% ipython --no-banner

In [1]: import numpy as np

In [2]: import numpy.linalg as la

In [3]: np.set_printoptions(suppress=True, linewidth=100)

In [4]: rd = lambda a: np.round(a, 4) + 0

In [5]: M = np.array([[-1, 0, 1],
   ...:     [2, 3, 4],
   ...:     [5, 6, 7],
   ...:     [8, 9, 10],
   ...:     [11, 12, 13],
   ...:     [14, 15, 16]])

In [6]: np.abs(np.diag(la.qr(M)[1])) > 1e-9
Out[6]: array([ True,  True, False])

In [7]: la.lstsq(M[:-1].T, M[-1])[2]
Out[7]: np.int32(2)

In [8]: np.unique(M.round(6), axis=0).shape
Out[8]: (6, 3)

In [9]: U, sigma, Vt = la.svd(M)

In [10]: evecs = Vt[:(sigma > 1e-8).sum()]

In [11]: rng = np.random.default_rng(856)

In [12]: x0 = M[1] + 4 * M[5] + rng.integers(2) * np.eye(3)[1]

In [13]: x0
Out[13]: array([58., 63., 68.])

In [14]: rd(la.norm(x0 - evecs.T @ evecs @ x0))
Out[14]: np.float64(0.0)

In [15]: B = np.array([[2, 1], [3, 2], [1, 1]])

In [16]: B.T @ M.T
Out[16]: 
array([[-1, 17, 35, 53, 71, 89],
       [ 0, 12, 24, 36, 48, 60]])

In [17]: np.einsum("ik,kj->ji", M, B)
Out[17]: 
array([[-1, 17, 35, 53, 71, 89],
       [ 0, 12, 24, 36, 48, 60]])

In [18]: M @ B
Out[18]: 
array([[-1,  0],
       [17, 12],
       [35, 24],
       [53, 36],
       [71, 48],
       [89, 60]])

In [19]: la.matrix_rank(np.vstack([M, B.T]))
Out[19]: np.int64(3)

In [20]: B = M / np.sqrt((M ** 2).mean(axis=1, keepdims=True))

In [21]: M - M.mean(axis=1, keepdims=True)
Out[21]: 
array([[-1.,  0.,  1.],
       [-1.,  0.,  1.],
       [-1.,  0.,  1.],
       [-1.,  0.,  1.],
       [-1.,  0.,  1.],
       [-1.,  0.,  1.]])

In [22]: la.matrix_rank(M - M.mean(axis=1, keepdims=True))
Out[22]: np.int64(1)

In [23]: la.matrix_rank(B) == la.matrix_rank(M)
Out[23]: np.True_

In [24]: rd(B[4])
Out[24]: array([0.9146, 0.9977, 1.0808])

In [25]: def softmax(z):
    ...:     e = np.exp(z - z.max(axis=-1, keepdims=True))
    ...:     return e / e.sum(axis=-1, keepdims=True)
    ...: 

In [26]: rd(softmax(M[1]))
Out[26]: array([0.09  , 0.2447, 0.6652])

In [27]: rd(softmax(M).sum(axis=1))
Out[27]: array([1., 1., 1., 1., 1., 1.])

In [28]: S = M @ M.T / np.sqrt(3)

In [29]: softmax(S).round(6).argmax(axis=1)
Out[29]: array([0, 5, 5, 5, 5, 5])

In [30]: rd(softmax(S + np.triu(np.full(S.shape, -np.inf), 1)))
Out[30]: 
array([[1., 0., 0., 0., 0., 0.],
       [0., 1., 0., 0., 0., 0.],
       [0., 0., 1., 0., 0., 0.],
       [0., 0., 0., 1., 0., 0.],
       [0., 0., 0., 0., 1., 0.],
       [0., 0., 0., 0., 0., 1.]])

In [31]: E = np.diag(np.array([9, 4, 3]))

In [32]: E
Out[32]: 
array([[9, 0, 0],
       [0, 4, 0],
       [0, 0, 3]])

In [33]: G = E.T @ E

In [34]: (E @ E.T).shape
Out[34]: (3, 3)

In [35]: la.matrix_rank(G)
Out[35]: np.int64(3)

In [36]: np.allclose(G, G.T)
Out[36]: True

In [37]: rd(la.svd(E, compute_uv=False) ** 2)
Out[37]: array([81., 16.,  9.])

In [38]: np.trace(G), (E ** 2).sum()
Out[38]: (np.int64(106), np.int64(106))

In [39]: G
Out[39]: 
array([[81,  0,  0],
       [ 0, 16,  0],
       [ 0,  0,  9]])

In [40]: rd(la.eigvalsh(G)[::-1])
Out[40]: array([81., 16.,  9.])

In [41]: np.einsum("ii->", E)
Out[41]: np.int64(16)

In [42]: np.poly(E)
Out[42]: array([   1.,  -16.,   75., -108.])

In [43]: rd(la.eigvals(E))
Out[43]: array([9., 4., 3.])

In [44]: lab = rng.permutation(3)

In [45]: lab
Out[45]: array([1, 2, 0])

In [46]: B = E[lab][:, lab]

In [47]: np.trace(B)
Out[47]: np.int64(16)

In [48]: rd(la.det(B)), rd(la.det(E[lab]))
Out[48]: (np.float64(108.0), np.float64(108.0))

In [49]: np.diag(B)
Out[49]: array([4, 3, 9])

In [50]: rd(np.sort(np.abs(la.eigvals(B))))
Out[50]: array([3., 4., 9.])

In [51]: vals, evecs = la.eigh(E)

In [52]: x0 = np.array([-3, 1, -1])

In [53]: np.abs(E).sum(axis=1).max(), np.abs(vals).max()
Out[53]: (np.int64(9), np.float64(9.0))

In [54]: evecs * np.abs(vals) @ evecs.T
Out[54]: 
array([[9., 0., 0.],
       [0., 4., 0.],
       [0., 0., 3.]])

In [55]: rd(la.eigvalsh(E[1:, 1:]))
Out[55]: array([3., 4.])

In [56]: rd(evecs * np.sqrt(vals) @ evecs.T)
Out[56]: 
array([[3.    , 0.    , 0.    ],
       [0.    , 2.    , 0.    ],
       [0.    , 0.    , 1.7321]])

In [57]: x0 @ E @ x0 / (x0 @ x0), vals[0], vals[-1]
Out[57]: (np.float64(8.0), np.float64(3.0), np.float64(9.0))

In [58]: B = np.array([[4, 0], [4, 5]])

In [59]: cent = np.array([[-7, 3], [3, 5]])

In [60]: W0 = np.kron(B, cent)

In [61]: W0
Out[61]: 
array([[-28,  12,   0,   0],
       [ 12,  20,   0,   0],
       [-28,  12, -35,  15],
       [ 12,  20,  15,  25]])

In [62]: rd(softmax(W0[3] + 4))
Out[62]: array([0.    , 0.0067, 0.    , 0.9933])

In [63]: rd(softmax(10 * W0[3]))
Out[63]: array([0., 0., 0., 1.])

In [64]: rd(softmax(W0[3]))
Out[64]: array([0.    , 0.0067, 0.    , 0.9933])

In [65]: S = W0 @ W0.T / np.sqrt(4)

In [66]: softmax(S)[3] @ W0
Out[66]: array([12., 20., 15., 25.])

In [67]: rd(softmax(S))
Out[67]: 
array([[0.5, 0. , 0.5, 0. ],
       [0. , 0.5, 0. , 0.5],
       [0. , 0. , 1. , 0. ],
       [0. , 0. , 0. , 1. ]])

In [68]: rd(la.det(W0.T))
Out[68]: np.float64(774400.0)

In [69]: rd(np.poly(W0))
Out[69]: array([     1.,     18.,  -1724., -15840., 774400.])

In [70]: rd(la.eigvals(W0))
Out[70]: array([-38.541 , -30.8328,  28.541 ,  22.8328])

In [71]: rd(la.eigvals(W0).sum().real)
Out[71]: np.float64(-18.0)

In [72]: np.einsum("ii->", W0)
Out[72]: np.int64(-18)

In [73]: B = la.inv(W0)

In [74]: rd(la.slogdet(W0)[0])
Out[74]: np.float64(1.0)

In [75]: (np.abs(B) > 1e-9).astype(int)
Out[75]: 
array([[1, 1, 0, 0],
       [1, 1, 0, 0],
       [1, 1, 1, 1],
       [1, 1, 1, 1]])

In [76]: np.allclose(B, W0.T)
Out[76]: False

In [77]: rd(B)
Out[77]: 
array([[-0.0284,  0.017 ,  0.    ,  0.    ],
       [ 0.017 ,  0.0398,  0.    ,  0.    ],
       [ 0.0227, -0.0136, -0.0227,  0.0136],
       [-0.0136, -0.0318,  0.0136,  0.0318]])

In [78]: rd(np.kron(np.eye(2, dtype=int), B))
Out[78]: 
array([[-0.0284,  0.017 ,  0.    ,  0.    ,  0.    ,  0.    ,  0.    ,  0.    ],
       [ 0.017 ,  0.0398,  0.    ,  0.    ,  0.    ,  0.    ,  0.    ,  0.    ],
       [ 0.0227, -0.0136, -0.0227,  0.0136,  0.    ,  0.    ,  0.    ,  0.    ],
       [-0.0136, -0.0318,  0.0136,  0.0318,  0.    ,  0.    ,  0.    ,  0.    ],
       [ 0.    ,  0.    ,  0.    ,  0.    , -0.0284,  0.017 ,  0.    ,  0.    ],
       [ 0.    ,  0.    ,  0.    ,  0.    ,  0.017 ,  0.0398,  0.    ,  0.    ],
       [ 0.    ,  0.    ,  0.    ,  0.    ,  0.0227, -0.0136, -0.0227,  0.0136],
       [ 0.    ,  0.    ,  0.    ,  0.    , -0.0136, -0.0318,  0.0136,  0.0318]])

In [79]: rd(np.einsum("ii->", B))
Out[79]: np.float64(0.0205)

In [80]: rd(la.det(B[::-1]))
Out[80]: np.float64(0.0)

In [81]: rd(np.einsum("ij,ji->", B, B))
Out[81]: np.float64(0.0049)

In [82]: feats = np.load("arr.npy")

In [83]: feats
Out[83]: 
array([[ 0.664 ,  0.9425, -0.0599, -0.9275,  0.999 , -0.9354, -0.9595],
       [-0.5915,  0.664 ,  0.2821, -0.994 ,  0.9999, -0.9316, -0.9771],
       [ 0.5649, -0.226 ,  0.0599,  0.4777, -0.9436,  0.6696,  0.1586],
       [-0.8337,  0.1194,  0.2913, -0.9823,  0.9991, -0.8275, -0.8977],
       [ 0.6963,  0.9508, -0.3095, -0.508 ,  0.995 , -0.9366, -0.7818],
       [-0.0798, -0.8591,  0.4053, -0.1391, -0.9823,  0.9186,  0.03  ],
       [-0.8455,  0.9837, -0.5441, -0.9186,  1.    , -0.9994, -0.7487],
       [ 0.9987,  0.9797, -0.4382,  0.9051, -0.9329, -0.02  , -0.585 ],
       [ 0.991 ,  0.9033, -0.508 ,  0.9809, -0.9899,  0.2729,  0.5154],
       [-0.6411, -0.9929,  0.5299,  0.6751, -1.    ,  0.9955,  0.8643],
       [ 0.6963,  0.6469,  0.2636, -0.9302,  0.9436, -0.3714, -0.9562],
       [ 0.1781,  0.7014, -0.3969,  0.6411,  0.6963, -0.7352,  0.4542],
       [ 0.493 ,  0.6351, -0.207 ,  0.2543,  0.5005, -0.4854, -0.0997],
       [-0.7779, -0.1194,  0.1877, -0.8896,  0.9827, -0.6107, -0.6107]])

In [84]: P = feats @ la.solve(feats.T @ feats, feats.T)

In [85]: rd(np.trace(P))
Out[85]: np.float64(7.0)

In [86]: lab = feats[:, 3] > np.median(feats[:, 3])

In [87]: u = feats[lab].mean(axis=0) - feats[~lab].mean(axis=0)

In [88]: (((feats - feats.mean(axis=0)) @ u > 0) == lab).mean()
Out[88]: np.float64(1.0)

In [89]: lab.astype(int)
Out[89]: array([0, 0, 1, 0, 0, 1, 0, 1, 1, 1, 0, 1, 1, 0])

In [90]: np.argsort(-np.abs(u).round(6), kind="stable")
Out[90]: array([4, 3, 6, 5, 0, 1, 2])

In [91]: feats @ feats
---------------------------------------------------------------------------
ValueError                                Traceback (most recent call last)
Cell In[91], line 1
----> 1 feats @ feats

ValueError: matmul: Input operand 1 has a mismatch in its core dimension 0, with gufunc signature (n?,k),(k,m?)->(n?,m?) (size 14 is different from 7)

In [92]: G = feats.T @ feats

In [93]: rd(np.trace(G)), rd((feats ** 2).sum())
Out[93]: (np.float64(52.1251), np.float64(52.1251))

In [94]: la.matrix_rank(G)
Out[94]: np.int64(7)

In [95]: cent = np.array([[-0.4, 0.2, 0.6, 0.0],
    ...:     [-0.3, -1.0, 0.7, -0.3],
    ...:     [-0.5, 0.5, -1.8, 0.2]])

In [96]: F = np.array([[0, 2, 1],
    ...:     [2, 1, 2],
    ...:     [2, 2, 2],
    ...:     [1, 0, 0],
    ...:     [2, 1, 1],
    ...:     [0, 0, 0],
    ...:     [1, 0, 2],
    ...:     [0, 2, 2],
    ...:     [1, 1, 2],
    ...:     [2, 0, 1],
    ...:     [2, 2, 1],
    ...:     [1, 1, 2],
    ...:     [1, 0, 2],
    ...:     [0, 0, 0],
    ...:     [2, 0, 1],
    ...:     [2, 1, 1],
    ...:     [1, 1, 0],
    ...:     [2, 0, 0],
    ...:     [2, 2, 1],
    ...:     [0, 0, 0],
    ...:     [0, 1, 2],
    ...:     [2, 1, 1],
    ...:     [2, 1, 2],
    ...:     [2, 0, 0],
    ...:     [1, 1, 0],
    ...:     [2, 1, 0],
    ...:     [2, 0, 1],
    ...:     [0, 2, 0]]) @ cent + 0.3 * rng.normal(size=(28, 4))

In [97]: rd(F)
Out[97]: 
array([[-1.2341, -1.8882, -0.3166, -0.4094],
       [-2.0028,  0.9116, -1.4856,  0.1171],
       [-1.6908, -0.6516, -1.2378, -0.9914],
       [-0.2382,  0.3401,  0.8213,  0.2036],
       [-1.7732, -0.1252,  0.1378,  0.5394],
       [ 0.063 ,  0.2115,  0.0104,  0.0996],
       [-1.4519,  1.6158, -3.5931,  0.2615],
       [-1.7135, -0.9111, -1.8001, -0.6246],
       [-1.7463, -0.1238, -1.7869,  0.2968],
       [-1.3892,  1.0264, -0.4211, -0.1627],
       [-2.0046, -1.5599,  0.6607,  0.1467],
       [-1.1206, -0.0631, -2.6209,  0.4344],
       [-1.0784,  1.7281, -2.4366,  1.0028],
       [ 0.0482, -0.3511, -0.3418, -0.0199],
       [-1.3103,  0.1469, -0.2812,  0.4573],
       [-1.6301, -0.255 ,  0.3882,  0.2475],
       [-0.2644, -0.6198,  1.1255, -0.597 ],
       [-0.7351,  0.1077,  1.1323,  0.0135],
       [-1.6032, -1.2942,  0.842 , -0.6128],
       [ 0.35  , -0.318 , -0.0512, -0.1841],
       [-1.7387, -0.399 , -2.7585,  0.135 ],
       [-1.8249,  0.1297, -0.1074,  0.4588],
       [-1.9141,  0.1511, -1.6997, -0.256 ],
       [-1.3207,  0.7246,  1.1673,  0.0916],
       [-1.0893, -1.2047,  0.9815, -0.6771],
       [-1.233 , -0.6342,  1.6377, -0.6651],
       [-1.7261,  0.5306, -0.6361,  0.1727],
       [-0.5705, -1.9328,  1.3535, -0.2596]])

In [98]: dist = la.norm(F[:, None] - F[None], axis=-1)

In [99]: dist.mean(axis=1).argmax()
Out[99]: np.int64(6)

In [100]: (dist + 1e9 * np.eye(28)).round(6).argmin(axis=1)
Out[100]: 
array([18, 22,  7, 17, 21, 19, 12,  2, 22, 26, 18, 20,  6, 19, 21,  4, 24,  3, 24, 13, 11,  4,  8,
       17, 18, 24,  9, 24])

In [101]: np.flatnonzero(dist[9] < dist.mean() / 2)
Out[101]: array([ 9, 14, 26])

In [102]: dist[9].round(6).argsort(kind="stable")[:4]
Out[102]: array([ 9, 26, 14, 21])
